$ python3 -q
>>> import numpy as np
>>> np.set_printoptions(precision=1, suppress=True, linewidth=100, sign=" ")
>>> def tidy(a):
...     return np.round(a, 1) + 0
... 
>>> arr = np.minimum.outer(np.arange(1, 4), np.arange(1, 4)) * -1
>>> print(arr)
[[-1 -1 -1]
 [-1 -2 -2]
 [-1 -2 -3]]
>>> print(np.all(np.linalg.eigvalsh(arr) > 0))
False
>>> P = np.triu(np.array([[3, -5, -9], [-3, -1, -4], [-6, 4, -1]]), 1) + np.eye(3)
>>> Y = P @ arr @ np.linalg.inv(P)
>>> print(tidy(np.poly(Y)))
[ 1.  6.  5.  1.]
>>> print(Y)
[[ 13.  92. 521.]
 [  3.  21. 121.]
 [ -1.  -7. -40.]]
>>> print(P @ arr - arr @ P)
[[ 14.  23.  24.]
 [  4.   3.  -5.]
 [  0.  -5. -17.]]
>>> Y = np.array([[0, 3, 3, 2], [0, 3, 2, 3], [0, 0, 0, 1], [3, 3, 1, 1]])
>>> J = np.tril(Y)
>>> print(J)
[[ 0  0  0  0]
 [ 0  3  0  0]
 [ 0  0  0  0]
 [ 3  3  1  1]]
>>> P = np.triu(np.array([[0, -2, 0, 0], [-3, -1, -2, 3], [0, 3, -1, 1], [0, -2, -2, 0]]), 1) + np.eye(4)
>>> Y = P @ J @ np.linalg.inv(P)
>>> print(tidy(np.poly(Y)))
[ 1. -4.  3.  0.  0.]
>>> print(tidy(np.linalg.det(Y)))
0.0
>>> print(np.trace(Y), np.trace(J))
4.0 4
>>> print(Y)
[[   0.   -6.  -12.   30.]
 [   9.   30.   63. -150.]
 [   3.    9.   19.  -45.]
 [   3.    9.   19.  -45.]]
>>> print(tidy(J @ np.linalg.pinv(J) @ J))
[[ 0.  0.  0.  0.]
 [ 0.  3.  0.  0.]
 [ 0.  0.  0.  0.]
 [ 3.  3.  1.  1.]]
>>> print(np.abs(np.diag(np.linalg.qr(J)[1])) > 1e-9)
[ True  True False False]
>>> print(np.unique(J.round(6), axis=0).shape)
(3, 4)
>>> print(tidy(np.trace(np.linalg.pinv(J) @ J)))
2.0
>>> theta = np.radians(15)
>>> r_ = np.eye(4)
>>> r_[3, 3] = r_[0, 0] = np.cos(theta)
>>> r_[3, 0], r_[0, 3] = -np.sin(theta), np.sin(theta)
>>> print(tidy(r_))
[[ 1.   0.   0.   0.3]
 [ 0.   1.   0.   0. ]
 [ 0.   0.   1.   0. ]
 [-0.3  0.   0.   1. ]]
>>> Y = J @ r_.T
>>> print(tidy(np.linalg.svd(J, compute_uv=False)), tidy(np.linalg.svd(Y, compute_uv=False)))
[ 5.  2.  0.  0.] [ 5.  2.  0.  0.]
>>> print(np.allclose(J @ J.T, Y @ Y.T))
True
>>> print(tidy(np.linalg.det(r_)), tidy(np.trace(r_)))
1.0 3.9
>>> F = np.loadtxt("sample18.csv", delimiter=",")
>>> print(F)
[[ 1.  1.  3.]
 [ 1.  1.  1.]
 [ 3.  1.  1.]]
>>> print(tidy(np.linalg.eigvalsh(F).min()))
-2.0
>>> w, vecs = np.linalg.eigh(F)
>>> vec = np.array([0, -2, 2])
>>> print(tidy(vecs * np.abs(w) @ vecs.T))
[[ 3.  1.  1.]
 [ 1.  1.  1.]
 [ 1.  1.  3.]]
>>> print(tidy(np.linalg.eigvalsh(F[1:, 1:])))
[ 0.  2.]
>>> print(vec @ F @ vec / (vec @ vec), tidy(w[0]), tidy(w[-1]))
0.0 -2.0 4.6
>>> print(vec @ F @ vec)
0.0
>>> print(np.abs(F).sum(axis=1).max(), tidy(np.abs(w).max()))
5.0 4.6
>>> w, vecs = np.linalg.eig(F)
>>> print(tidy(F @ vecs[:, 0] - w[0] * vecs[:, 0]))
[ 0.  0.  0.]
>>> print(tidy(np.prod(w)))
-4.0
>>> print(tidy(w))
[ 4.6 -2.   0.4]
>>> print(tidy(np.sort(np.linalg.eigvals(F @ F))))
[  0.2   4.   20.8]
>>> w, vecs = np.linalg.eigh(arr)
>>> print(tidy(np.linalg.svd(arr, compute_uv=False)))
[ 5.   0.6  0.3]
>>> print(tidy(w.sum()), np.trace(arr))
-6.0 -6
>>> print(tidy(np.linalg.eigvalsh(arr + 5 * np.eye(3))))
[ 0.   4.4  4.7]
>>> print(tidy(w))
[-5.  -0.6 -0.3]
>>> print((w > 1e-8).sum(), (w < -1e-8).sum())
0 3
>>> print(tidy(vecs.T @ arr @ vecs))
[[-5.   0.   0. ]
 [ 0.  -0.6  0. ]
 [ 0.   0.  -0.3]]
>>> print(tidy(vecs @ np.diag(w) @ vecs.T))
[[-1. -1. -1.]
 [-1. -2. -2.]
 [-1. -2. -3.]]
>>> Y = np.array([[0, -5, 6], [-5, 0, -4], [-2, 4, 8]])
>>> E = Y.T @ Y
>>> print(E)
[[ 29  -8   4]
 [ -8  41   2]
 [  4   2 116]]
>>> left, sv, vt = np.linalg.svd(E, full_matrices=False)
>>> print(tidy(np.sqrt((sv ** 2).sum())), tidy(np.linalg.norm(E)))
127.1 127.1
>>> print(tidy(left.T @ E @ vt.T))
[[ 116.2    0.     0. ]
 [   0.    45.     0. ]
 [   0.     0.    24.8]]
>>> print(tidy(sv))
[ 116.2   45.    24.8]
>>> print(tidy(left.T @ left))
[[ 1.  0.  0.]
 [ 0.  1.  0.]
 [ 0.  0.  1.]]
>>> print(tidy(np.cumsum(sv ** 2) / np.sum(sv ** 2)))
[ 0.8  1.   1. ]
>>> print(np.allclose(left * sv @ vt, E))
True
>>> print((sv > 1e-8).sum())
3
>>> print(tidy(sv / sv[0]))
[ 1.   0.4  0.2]
>>> vec = np.array([2, -1, 1])
>>> rhs = E @ vec
>>> print(rhs)
[ 70 -55 122]
>>> print(tidy(np.linalg.solve(E, rhs + E[:, 0])))
[ 3. -1.  1.]
>>> print(tidy(np.linalg.solve(E, rhs)))
[ 2. -1.  1.]
>>> Y = E[0, 0] * E[1:] - np.outer(E[1:, 0], E[0])
>>> print(Y)
[[    0  1125    90]
 [    0    90  3348]]
>>> print(np.flatnonzero(~Y.round(6).any(axis=1)))
[]
>>> m1 = np.loadtxt("m.csv", delimiter=",")
>>> print(tidy(m1))
[[ -9.9   9.8  21.8]
 [ -5.8   4.1  11.9]
 [ -5.5   3.8  11.4]
 [ -4.9   3.    9.8]
 [ -3.    0.9   5.3]
 [ -2.3   0.2   3.7]
 [ -1.5  -0.3   1.9]
 [ -1.5  -0.3   1.8]
 [ -1.4  -0.4   1.6]
 [ -0.6  -0.5   0.2]
 [ -0.6  -0.5   0.2]
 [ -0.6  -0.5   0.2]
 [ -0.6  -0.5   0.2]
 [  0.    0.    0. ]
 [  0.    0.    0. ]
 [  0.    0.    0. ]
 [  0.1   0.1   0.1]
 [  0.5   0.1   0.7]
 [  0.8  -0.1   0.8]
 [  0.8  -0.1   0.9]
 [  1.3  -0.9   1.1]
 [  1.8  -1.7   1. ]
 [  2.1  -2.1   1. ]
 [  4.   -5.7   0. ]
 [  8.2 -14.4  -4. ]
 [  9.5 -16.9  -5.4]]
>>> Xs = m1 - m1.mean(axis=0)
>>> vecs = np.linalg.svd(Xs)[2][:2]
>>> Y = Xs - Xs @ vecs.T @ vecs
>>> print(tidy(Y.std(axis=0)))
[ 0.6  0.3  0.2]
>>> feats = np.array([[5.0, 1.0, 0.0], [0.0, 5.0, 1.0], [0.0, 0.0, 5.0]])
>>> print(np.trace(feats))
15.0
>>> print(tidy(np.linalg.det(feats)))
125.0
>>> print(tidy(np.abs(np.linalg.eigvals(feats)).max()))
5.0
>>> print((feats + feats.T) / 2)
[[ 5.   0.5  0. ]
 [ 0.5  5.   0.5]
 [ 0.   0.5  5. ]]
>>> print(np.allclose(feats @ feats.T, feats.T @ feats))
False
>>> Y = feats[0, 0] * feats[1:] - np.outer(feats[1:, 0], feats[0])
>>> print(Y)
[[  0.  25.   5.]
 [  0.   0.  25.]]
>>> print(np.linalg.matrix_rank(Y), np.linalg.matrix_rank(feats))
2 3
>>> left, sv, vt = np.linalg.svd(feats, full_matrices=False)
>>> print(left.shape, sv.shape, vt.shape)
(3, 3) (3,) (3, 3)
>>> print(tidy(np.abs(vt[0])))
[ 0.5  0.7  0.5]
>>> print(tidy(sv / sv[0]))
[ 1.   0.9  0.8]
>>> print(tidy(left.T @ left))
[[ 1.  0.  0.]
 [ 0.  1.  0.]
 [ 0.  0.  1.]]
>>> M = np.array([[-0.7, -0.2, 0.6],
...     [-0.9, -1.5, -0.4],
...     [-0.2, -2.1, -0.1],
...     [-1.3, 0.7, -0.4],
...     [0.9, 0.1, 0.5],
...     [-1.8, -0.1, 1.1],
...     [-1.1, 0.3, 0.4],
...     [0.6, 0.1, 1.4],
...     [-0.9, -0.8, 0.3],
...     [-0.4, 0.0, 2.2],
...     [0.1, 0.7, 0.0],
...     [-1.1, 0.0, -0.8],
...     [0.9, -0.8, -0.1],
...     [1.6, -1.7, -1.8],
...     [-1.2, -0.1, 2.2],
...     [-1.4, -0.1, 1.1],
...     [0.6, 0.6, 0.0],
...     [0.6, -2.6, 0.5],
...     [-1.5, -0.9, 0.1],
...     [-0.4, 0.7, -0.5],
...     [-0.6, 1.8, -1.2],
...     [-1.4, -1.7, 0.3],
...     [-0.6, -0.8, -1.3],
...     [-1.6, 1.3, -0.7],
...     [0.8, 1.0, -0.1]])
>>> rng = np.random.default_rng(31)
>>> M[:, 1] = -1 * M[:, 2] + 0.1 * rng.normal(size=25)
>>> print(tidy(M))
[[-0.7 -0.6  0.6]
 [-0.9  0.4 -0.4]
 [-0.2  0.2 -0.1]
 [-1.3  0.3 -0.4]
 [ 0.9 -0.4  0.5]
 [-1.8 -1.1  1.1]
 [-1.1 -0.3  0.4]
 [ 0.6 -1.4  1.4]
 [-0.9 -0.2  0.3]
 [-0.4 -2.3  2.2]
 [ 0.1  0.2  0. ]
 [-1.1  0.9 -0.8]
 [ 0.9  0.  -0.1]
 [ 1.6  1.9 -1.8]
 [-1.2 -2.2  2.2]
 [-1.4 -1.3  1.1]
 [ 0.6  0.1  0. ]
 [ 0.6 -0.6  0.5]
 [-1.5 -0.1  0.1]
 [-0.4  0.4 -0.5]
 [-0.6  1.2 -1.2]
 [-1.4 -0.3  0.3]
 [-0.6  1.3 -1.3]
 [-1.6  0.5 -0.7]
 [ 0.8  0.1 -0.1]]
>>> Z = M[[17, 24]].astype(float)
>>> for _ in range(5):
...     lab = np.linalg.norm(M[:, None] - Z, axis=-1).argmin(axis=1)
...     Z = np.array([M[lab == j].mean(axis=0) for j in range(2)])
... 
>>> print(lab)
[ 0  1  1  1  0  0  0  0  0  0  1  1  1  1  0  0  1  0  0  1  1  0  1  1  1]
>>> print(np.bincount(lab))
[ 12  13]
>>> print(np.abs(Z[1] - Z[0]).argmax())
1
